% ipython --no-banner

In [1]: import numpy as np

In [2]: np.set_printoptions(precision=1, suppress=True, linewidth=160, sign=" ")

In [3]: E = np.load("dump.npy")

In [4]: E.round(1) + 0
Out[4]: 
array([[ 0. ,  0.1,  0. ,  0. ,  0. ,  0. ,  0. ,  0. ,  0.1,  0. ,  0.1,  0.1,  0.1,  0. ],
       [ 0.1,  0.2,  0.1,  0. ,  0.1,  0. ,  0. ,  0.1,  0.2,  0. ,  0.2,  0.1,  0.1,  0. ],
       [ 0. ,  0.1,  0.1,  0. ,  0. ,  0. ,  0. ,  0.1,  0.1,  0. ,  0.1,  0.1,  0.1,  0. ],
       [ 0. ,  0. ,  0. ,  0. ,  0. ,  0. ,  0. ,  0. ,  0. ,  0. ,  0. ,  0. ,  0. ,  0. ],
       [ 0. ,  0.1,  0. ,  0. ,  0. ,  0. ,  0. ,  0. ,  0.1,  0. ,  0.1,  0.1,  0.1,  0. ],
       [ 0. ,  0. ,  0. ,  0. ,  0. ,  0. ,  0. ,  0. ,  0. ,  0. ,  0. ,  0. ,  0. ,  0. ],
       [ 0. ,  0. ,  0. ,  0. ,  0. ,  0. ,  0. ,  0. ,  0. ,  0. ,  0. ,  0. ,  0. ,  0. ],
       [ 0. ,  0.1,  0.1,  0. ,  0. ,  0. ,  0. ,  0.1,  0.1,  0. ,  0.1,  0.1,  0.1,  0. ],
       [ 0.1,  0.2,  0.1,  0. ,  0.1,  0. ,  0. ,  0.1,  0.2,  0. ,  0.2,  0.1,  0.1,  0. ],
       [ 0. ,  0. ,  0. ,  0. ,  0. ,  0. ,  0. ,  0. ,  0. ,  0. ,  0. ,  0. ,  0. ,  0. ],
       [ 0.1,  0.2,  0.1,  0. ,  0.1,  0. ,  0. ,  0.1,  0.2,  0. ,  0.2,  0.1,  0.1,  0. ],
       [ 0.1,  0.1,  0.1,  0. ,  0.1,  0. ,  0. ,  0.1,  0.1,  0. ,  0.1,  0.1,  0.1,  0. ],
       [ 0.1,  0.1,  0.1,  0. ,  0.1,  0. ,  0. ,  0.1,  0.1,  0. ,  0.1,  0.1,  0.1,  0. ],
       [ 0. ,  0. ,  0. ,  0. ,  0. ,  0. ,  0. ,  0. ,  0. ,  0. ,  0. ,  0. ,  0. ,  0. ]])

In [5]: # columns 0 and 4 are equal

In [6]: r = np.linalg.matrix_rank(E)

In [7]: r
Out[7]: np.int64(1)

In [8]: N = np.linalg.svd(E)[2][r:].T

In [9]: [int(np.linalg.matrix_rank(E[:i])) for i in range(1, len(E) + 1)]
Out[9]: [1, 1, 1, 1, 1, 1, 1, 1, 1, 1, 1, 1, 1, 1]

In [10]: np.linalg.matrix_rank(E.T @ E), np.linalg.matrix_rank(E @ E.T)
Out[10]: (np.int64(1), np.int64(1))

In [11]: [int(np.linalg.matrix_rank(E[:, :j + 1])) for j in range(14)]
Out[11]: [1, 1, 1, 1, 1, 1, 1, 1, 1, 1, 1, 1, 1, 1]

In [12]: np.allclose(E @ N, 0)
Out[12]: True

In [13]: [int(np.linalg.matrix_rank(np.delete(E, i, axis=0))) for i in range(14)]
Out[13]: [1, 1, 1, 1, 1, 1, 1, 1, 1, 1, 1, 1, 1, 1]

In [14]: N.shape
Out[14]: (14, 13)

In [15]: U, sigma, vt = np.linalg.svd(E)

In [16]: vecs = vt[:(sigma > 1e-8).sum()]

In [17]: rng = np.random.default_rng(525)

In [18]: x0 = E[5] + -3 * E[8] + rng.integers(2) * np.eye(14)[4]

In [19]: x0.round(1) + 0
Out[19]: array([-0.2, -0.5, -0.3, -0.1,  0.8, -0.1, -0.1, -0.3, -0.5,  0. , -0.5, -0.4, -0.4,  0. ])

In [20]: np.linalg.matrix_rank(np.vstack([E, x0]))
Out[20]: np.int64(2)

In [21]: U, sigma, vt = np.linalg.svd(E)

In [22]: sigma.round(1) + 0
Out[22]: array([ 1.,  0.,  0.,  0.,  0.,  0.,  0.,  0.,  0.,  0.,  0.,  0.,  0.,  0.])

In [23]: np.argmax(sigma[:-1] / (sigma[1:] + 1e-6)) + 1
Out[23]: np.int64(1)

In [24]: Y = U[:, :1] @ np.diag(sigma[:1]) @ vt[:1]

In [25]: np.round(np.linalg.norm(E - Y, 2), 1), round(float(sigma[1]), 1)
Out[25]: (np.float64(0.0), 0.0)

In [26]: np.linalg.matrix_rank(E, rtol=0.05)
Out[26]: np.int64(1)

In [27]: np.linalg.matrix_rank(Y)
Out[27]: np.int64(1)

In [28]: X = np.loadtxt("a.csv", delimiter=",")

In [29]: X
Out[29]: 
array([[ -5.,   4.,   8.,   4.,  -4.,  -9.,   7.,  -7.,  -7.,   5.,  -8.,  -3.,   1.],
       [  5.,   4.,   1.,   6.,   8.,  -3.,   0.,  -2.,  -7.,   3.,  -2.,   9.,   5.],
       [  5.,   4.,  -2.,  -9.,   8.,   2.,   5.,  -8.,  -6.,   8.,  -9.,   4.,   4.],
       [ -7.,  -4.,   0.,  -8.,   6.,  -8.,  -3.,  -3.,   9.,   3.,   5.,  -9.,  -4.],
       [-20.,  -8.,   5., -14., -28.,   0.,   7.,  -1.,  14.,  -4.,  -2., -30., -14.]])

In [30]: # looks like rank 4

In [31]: r = np.linalg.matrix_rank(X)

In [32]: r
Out[32]: np.int64(4)

In [33]: N = np.linalg.svd(X)[2][r:].T

In [34]: [int(np.linalg.matrix_rank(np.delete(X, i, axis=0))) for i in range(5)]
Out[34]: [4, 4, 3, 3, 4]
